>>> import numpy as np
>>> from numpy import linalg as LA
>>> np.set_printoptions(precision=2, suppress=True, linewidth=160)
>>> def rd(a):
...     return np.round(a, 2) + 0
... 
>>> X = np.loadtxt("run12.csv", delimiter=",")
>>> X
array([[ 0.,  1., -1.,  2.],
       [ 4.,  0.,  2., -4.],
       [ 2., -4., -2.,  1.],
       [-2., -1.,  4.,  5.]])
>>> hat = np.triu(np.array([[2, 3, 1, 1], [2, 2, 2, 0], [0, 0, 0, 3], [0, 3, 3, 1]]), 1) + np.eye(4)
>>> B = hat @ X @ LA.inv(hat)
>>> rd(LA.det(B))
np.float64(316.0)
>>> np.trace(B), np.trace(X)
(np.float64(3.0), np.float64(3.0))
>>> rd(np.poly(B))
array([   1.,   -3.,   -8., -138.,  316.])
>>> hat @ X - X @ hat
array([[ 12.,  -5.,   6.,  -3.],
       [  4., -20.,  -8.,  -8.],
       [ -6.,  -9.,  18.,  19.],
       [  0.,   6.,   4., -10.]])
>>> mat = np.load("layer9.npy")
>>> mat
array([[ 2,  0,  0],
       [ 0,  0,  2],
       [ 0, -1,  0]])
>>> # 2 blocks once reordered
>>> rd(LA.det(2 * mat)), rd(LA.det(mat))
(np.float64(32.0), np.float64(4.0))
>>> rd(LA.eigvals(mat).sum().real)
np.float64(2.0)
>>> rd(LA.det(mat[::-1]))
np.float64(-4.0)
>>> np.einsum("ij,ji->", mat, mat)
np.int64(0)
>>> rd(LA.det(mat.T))
np.float64(4.0)
>>> np.einsum("ii->", mat)
np.int64(2)
>>> q, evecs = LA.qr(mat[:, :2])[0], LA.qr(mat[:, 2:])[0]
>>> sig = LA.svd(q.T @ evecs, compute_uv=False)
>>> np.degrees(np.arccos(sig.clip(0, 1)))
array([90.])
>>> sig
array([0.])
